$ python -q
>>> import numpy as np
>>> np.set_printoptions(suppress=True, linewidth=120)
>>> m1 = np.loadtxt("arr.csv", delimiter=",")
>>> print(m1.round(2))
[[ 0.26 -0.44]
 [-0.44  0.74]]
>>> x = np.array([1, 2])
>>> print(np.round(m1 @ m1 @ x, 2))
[-0.62  1.03]
>>> print((x - m1 @ x) @ (m1 @ x))
0.0
>>> print(np.round(np.linalg.eigvalsh(2 * m1 - np.eye(2)), 2))
[-1.  1.]
>>> w, V = np.linalg.eigh(m1)
>>> x = np.array([-1, -1])
>>> print(np.round(V * np.abs(w) @ V.T, 2))
[[ 0.26 -0.44]
 [-0.44  0.74]]
>>> print(round(float(np.abs(m1).sum(axis=1).max()), 2), np.abs(w).max())
1.18 1.0
>>> print(np.round(V * np.maximum(w, 0) @ V.T, 2))
[[ 0.26 -0.44]
 [-0.44  0.74]]
>>> print(round(float(x @ m1 @ x), 2))
0.12
>>> x = np.array([1, -3])
>>> a = np.maximum(m1 @ x, 0)
>>> print(np.round(m1.T @ a, 2))
[ 0.42 -0.7 ]
>>> print(np.flatnonzero(a > 1e-9))
[0]
>>> print(np.round(np.tanh(m1 @ x), 2))
[ 0.92 -0.99]
>>> print(np.round(np.maximum(m1 @ (3 * x), 0), 2))
[4.76 0.  ]
>>> U, sv, vt = np.linalg.svd(m1)
>>> print(sv.round(2) + 0)
[1. 0.]
>>> Y = U[:, :1] @ np.diag(sv[:1]) @ vt[:1]
>>> print(Y.round(2))
[[ 0.26 -0.44]
 [-0.44  0.74]]
>>> print(np.linalg.matrix_rank(Y))
1
>>> print(np.linalg.matrix_rank(m1, rtol=0.05))
1
>>> print(np.round(m1 @ np.linalg.pinv(m1) @ m1, 2))
[[ 0.26 -0.44]
 [-0.44  0.74]]
>>> print(np.allclose(m1[:-1].T @ np.linalg.lstsq(m1[:-1].T, m1[-1])[0], m1[-1]))
True
>>> X = np.load("dump.npy")
>>> print(X)
[[ 0.2   1.4  -0.2   3.  ]
 [ 0.08  0.56 -0.08  1.2 ]
 [ 0.12  0.84 -0.12  1.8 ]]
>>> # looks like rank 1
>>> U, sv, vt = np.linalg.svd(X)
>>> V = vt[:(sv > 1e-8).sum()]
>>> rng = np.random.default_rng(2926)
>>> x = X[1] + 2 * X[0] + rng.integers(2) * np.eye(4)[1]
>>> print(x.round(2))
[ 0.48  3.36 -0.48  7.2 ]
>>> print(np.allclose(V.T @ V @ x, x))
True
>>> print(np.round(np.diag(V.T @ V), 2) + 0)
[0.   0.18 0.   0.82]
>>> print(np.round(V.T @ V, 2) + 0)
[[ 0.    0.03  0.    0.05]
 [ 0.03  0.18 -0.03  0.38]
 [ 0.   -0.03  0.   -0.05]
 [ 0.05  0.38 -0.05  0.82]]
>>> data = np.load("layer15.npy")
>>> print(data.round(2))
[[ 1.58  0.86  0.87]
 [-1.22  1.25  0.98]
 [ 0.12  1.3  -1.51]]
>>> print(np.round(data @ data.T, 2) + 0)
[[4. 0. 0.]
 [0. 4. 0.]
 [0. 0. 4.]]
>>> print(round(data[:, 0] @ data[:, 2], 2))
-0.0
>>> print(np.round(np.linalg.svd(data, compute_uv=False), 2))
[2. 2. 2.]
>>> hat = np.triu(np.array([[-2, 1, 2], [-1, -3, 1], [3, 3, -1]]), 1) + np.eye(3)
>>> Y = hat @ data @ np.linalg.inv(hat)
>>> print(np.round(np.linalg.det(Y), 2))
-8.0
>>> print(np.round(np.poly(Y), 2))
[ 1.   -1.32 -2.64  8.  ]
>>> feats = np.load("out4.npy")
>>> print(feats)
[[1 0 0 0]
 [3 3 0 0]
 [0 3 1 0]
 [8 3 8 8]]
>>> print(np.linalg.cond(feats) > 100)
False
>>> print(np.argsort(-np.linalg.norm(feats, axis=0).round(6), kind="stable")[:3])
[0 2 3]
>>> print([round(float(x), 2) for x in np.linalg.svd(feats, compute_uv=False)[:3]])
[14.45, 4.07, 2.15]
>>> lab = rng.permutation(4)
>>> Y = feats[:, lab] * rng.choice([-1, 1], 4)
>>> print(Y)
[[-1  0  0  0]
 [-3  0 -3  0]
 [ 0  0 -3  1]
 [-8 -8 -3  8]]
>>> U, _, vt = np.linalg.svd(feats.T @ Y)
>>> print(lab)
[0 3 1 2]
>>> print(np.round(np.linalg.norm(feats, axis=1), 2))
[ 1.    4.24  3.16 14.18]
>>> print(np.linalg.norm(feats, axis=1).argmax())
3
>>> print(feats[3] @ feats[2])
17
>>> print(round(np.linalg.norm(feats, "nuc"), 2))
20.86
>>> print(round(np.linalg.norm(feats) ** 2 / np.linalg.norm(feats, 2) ** 2, 2))
1.1
>>> print(np.round(np.linalg.norm(feats[3] - feats[2]), 2))
13.3
>>> x = np.array([3, -2, -3, 2])
>>> rhs = feats @ x
>>> print(rhs)
[ 3  3 -9 10]
>>> print(np.round(np.linalg.solve(feats, rhs), 2))
[ 3. -2. -3.  2.]
>>> print(np.round(np.linalg.solve(feats.T, feats[3]), 2))
[0. 0. 0. 1.]
>>> print(np.round(np.linalg.solve(feats, rhs + feats[:, 3]), 2))
[ 3. -2. -3.  3.]
>>> print(np.round(np.linalg.solve(feats, feats[:, 0]), 2))
[ 1.  0. -0. -0.]
>>> Q, Rm = np.linalg.qr(feats)
>>> print(np.round(Q.T @ Q, 2) + 0)
[[1. 0. 0. 0.]
 [0. 1. 0. 0.]
 [0. 0. 1. 0.]
 [0. 0. 0. 1.]]
>>> Y = np.array([[-1, -2], [-2, 1], [-1, 1]])
>>> cent = np.array([[0, 1, 2, 2], [2, 1, 3, 1]])
>>> K = Y @ cent
>>> print(K)
[[-4 -3 -8 -4]
 [ 2 -1 -1 -3]
 [ 2  0  1 -1]]
>>> # looks like rank 2
>>> Y = K[0, 0] * K[1:] - np.outer(K[1:, 0], K[0])
>>> print(Y)
[[ 0 10 20 20]
 [ 0  6 12 12]]
>>> print(np.linalg.matrix_rank(Y), np.linalg.matrix_rank(K))
1 2
>>> print(K[:, 0] / K[0, 0])
[ 1.  -0.5 -0.5]
>>> Y = K + rng.integers(-2, 3, (3, 2)) @ rng.integers(-2, 3, (2, 4))
>>> print(Y)
[[ -4  -5 -12  -6]
 [  3   0  -1  -4]
 [  1   0   3   1]]
>>> print(np.abs(Y - K).sum(axis=1))
[8 3 5]
>>> print(np.linalg.matrix_rank(Y - K, tol=1e-8))
2
>>> rk = np.linalg.matrix_rank(K)
>>> print(rk)
2
>>> null = np.linalg.svd(K)[2][rk:].T
>>> print(np.linalg.matrix_rank(K.T @ K), np.linalg.matrix_rank(K @ K.T))
2 2
>>> print(null.shape)
(4, 2)
>>> print(np.round(K @ null, 2) + 0)
[[0. 0.]
 [0. 0.]
 [0. 0.]]
>>> print(np.allclose(K @ null, 0))
True
>>> print(np.argsort(-np.linalg.norm(K, axis=0).round(6), kind="stable")[:3])
[2 3 0]
>>> print([round(float(x), 2) for x in np.linalg.svd(K, compute_uv=False)[:3]])
[10.42, 4.17, 0.0]
>>> Y = K / np.sqrt((K ** 2).mean(axis=1, keepdims=True))
>>> print(Y[1].round(2))
[ 1.03 -0.52 -0.52 -1.55]
>>> E = np.load("block17.npy")
>>> print(E)
[[ 0 -2  0]
 [ 0  3  3]
 [-1  0 -2]]
>>> print(round(float(np.abs(np.linalg.eigvals(m1)).max()), 2))
1.0
>>> print(np.trace(m1))
1.0
>>> print(np.round(np.sort(np.abs(np.linalg.eigvals(m1))), 2) + 0)
[0. 1.]
>>> print(np.round(m1 @ m1, 2))
[[ 0.26 -0.44]
 [-0.44  0.74]]
>>> print(np.round(np.linalg.matrix_power(m1, 4), 2))
[[ 0.26 -0.44]
 [-0.44  0.74]]
>>> U, sv, vt = np.linalg.svd(E, full_matrices=False)
>>> print(np.round(sv / sv[0], 2))
[1.   0.45 0.13]
>>> print(np.round(np.sqrt((sv ** 2).sum()), 2), np.round(np.linalg.norm(E), 2))
5.2 5.2
>>> print(sv.round(2))
[4.7  2.13 0.6 ]
>>> print(U.shape, sv.shape, vt.shape)
(3, 3) (3,) (3, 3)
>>> print(np.round(vt @ vt.T, 2) + 0)
[[1. 0. 0.]
 [0. 1. 0.]
 [0. 0. 1.]]
>>> print(np.round(np.abs(vt[0]), 2))
[0.07 0.7  0.71]
>>> print((sv > 1e-8).sum())
3
>>> x = np.array([0, 3, 0])
>>> a = np.maximum(E @ x, 0)
>>> print(E.T @ a)
[ 0 27 27]
>>> print(E * (a > 1e-9)[:, None])
[[0 0 0]
 [0 3 3]
 [0 0 0]]
>>> Y = np.array([[2, 3, -2], [-1, 1, 0]])
>>> cent = np.kron(Y, E)
>>> print(round(np.linalg.norm(cent, 2), 2), round(float(np.linalg.norm(Y, 2) * np.linalg.norm(E, 2)), 2))
19.42 19.42
>>> print(cent.shape)
(6, 9)
>>> print(np.linalg.matrix_rank(cent))
6
>>> Q, Rm = np.linalg.qr(E)
>>> print(np.allclose(Rm.T @ Rm, E.T @ E))
True
>>> print(Q.round(2))
[[ 0.    0.55  0.83]
 [-0.   -0.83  0.55]
 [ 1.    0.    0.  ]]
>>> print(Q.shape, Rm.shape)
(3, 3) (3, 3)
>>> mat = -2 * np.eye(4) + np.eye(4, k=1)
>>> print(mat)
[[-2.  1.  0.  0.]
 [ 0. -2.  1.  0.]
 [ 0.  0. -2.  1.]
 [ 0.  0.  0. -2.]]
>>> blk = np.stack([mat, 2 * mat, mat[::-1]])
>>> print(np.linalg.matrix_rank(blk))
[4 4 4]
>>> print(blk.shape)
(3, 4, 4)
>>> print(blk.sum(axis=0))
[[-6.  3.  0. -2.]
 [ 0. -6.  1.  1.]
 [ 0. -2. -5.  3.]
 [-2.  1.  0. -6.]]
>>> print(np.linalg.matrix_rank(blk.reshape(3, -1)))
2
>>> print((blk @ mat.T).shape)
(3, 4, 4)
>>> print(np.round(np.linalg.det(blk), 2))
[ 16. 256.  16.]
>>> print([int(np.linalg.matrix_rank(np.linalg.matrix_power(mat, p))) for p in range(1, 5)])
[4, 4, 4, 4]
>>> print(np.round(np.sort(np.linalg.eigvals(mat)), 2))
[-2. -2. -2. -2.]
>>> U, sv, vt = np.linalg.svd(mat, full_matrices=False)
>>> print(np.allclose(U * sv @ vt, mat))
True
>>> print(sv.round(2))
[2.85 2.43 1.84 1.26]
>>> print(np.abs(U[:, 0]).round(6).argmax())
1
>>> print(round(float(np.sqrt((sv ** 2).sum())), 2), round(np.linalg.norm(mat), 2))
4.36 4.36
>>> f = np.array([0, 2, 0, 0])
>>> Y = mat + np.outer(f, np.eye(4)[2])
>>> print(round(float(np.linalg.det(Y) / np.linalg.det(mat)), 2), round(1 + np.linalg.solve(mat, f)[2], 2))
1.0 1.0
>>> print(Y)
[[-2.  1.  0.  0.]
 [ 0. -2.  3.  0.]
 [ 0.  0. -2.  1.]
 [ 0.  0.  0. -2.]]
>>> print(np.linalg.matrix_rank(np.linalg.inv(Y) - np.linalg.inv(mat), tol=1e-8))
1
>>> print(mat.shape)
(4, 4)
>>> print(np.count_nonzero(mat))
7
>>> print(mat - mat[0])
[[ 0.  0.  0.  0.]
 [ 2. -3.  1.  0.]
 [ 2. -1. -2.  1.]
 [ 2. -1.  0. -2.]]
>>> print(mat.sum(axis=1))
[-1. -1. -1. -2.]
>>> M = np.load("data.npy")
>>> print(M)
[[  0  -6  15]
 [  0   4 -10]
 [  0   4 -10]
 [  0   0   0]]
>>> # rows and columns are dependent
>>> U, sv, vt = np.linalg.svd(M)
>>> V = vt[:(sv > 1e-8).sum()]
>>> x = M[2] + -3 * M[0] + rng.integers(2) * np.eye(3)[2]
>>> print(x)
[  0.  22. -55.]
>>> print(np.round(V.T @ V, 2))
[[ 0.    0.    0.  ]
 [ 0.    0.14 -0.34]
 [ 0.   -0.34  0.86]]
>>> print(np.linalg.matrix_rank(np.vstack([M, x])))
1
